$ python3 -q
>>> import numpy as np
>>> import numpy.linalg as la
>>> np.set_printoptions(precision=2, suppress=True, linewidth=160)
>>> F = np.load("w.npy")
>>> F
array([[ -5.26,   0.  ,  -8.44],
       [  0.07,   0.02,   0.07],
       [  1.44,  -0.05,   2.28],
       [  3.18,  -0.03,   5.06],
       [  0.96,   0.05,   1.59],
       [ -3.47,  -0.07,  -5.51],
       [  1.85,   0.01,   2.83],
       [ 10.44,  -0.03,  16.65],
       [ -3.33,  -0.05,  -5.4 ],
       [ 11.26,   0.  ,  18.12],
       [ 11.71,   0.  ,  18.61],
       [ -6.56,   0.02, -10.58],
       [ -3.65,   0.1 ,  -5.82],
       [ -2.38,   0.02,  -3.69],
       [  2.74,  -0.06,   4.44],
       [  2.17,   0.02,   3.5 ]])
>>> U, sigma, vt = la.svd(F, full_matrices=False)
>>> np.round(np.abs(vt[0]), 2) + 0
array([0.53, 0.  , 0.85])
>>> np.round(vt @ vt.T, 2) + 0
array([[1., 0., 0.],
       [0., 1., 0.],
       [0., 0., 1.]])
>>> np.allclose(U * sigma @ vt, F)
True
>>> np.round(U.T @ U, 2) + 0
array([[1., 0., 0.],
       [0., 1., 0.],
       [0., 0., 1.]])
>>> U.shape, sigma.shape, vt.shape
((16, 3), (3,), (3, 3))
>>> mat = np.load("sample6.npy")
>>> mat
array([[ 6,  2, -3],
       [ 3,  8, -5],
       [-6,  3,  0],
       [-2,  2, -8],
       [ 6,  6,  1],
       [15,  3,  4],
       [21, 12, 12],
       [23,  7,  3],
       [16, 15,  5],
       [17, 18,  2]])
>>> basis = mat[[3, 8]].astype(float)
>>> for _ in range(7):
...     labels = la.norm(mat[:, None] - basis, axis=-1).argmin(axis=1)
...     basis = np.array([mat[labels == j].mean(axis=0) for j in range(2)])
... 
>>> labels
array([0, 0, 0, 0, 0, 1, 1, 1, 1, 1])
>>> basis
array([[ 1.4,  4.2, -3. ],
       [18.4, 11. ,  5.2]])
>>> np.abs(basis[1] - basis[0]).argmax()
np.int64(0)
>>> np.bincount(labels)
array([5, 5])
>>> basis[1] - basis[0]
array([17. ,  6.8,  8.2])
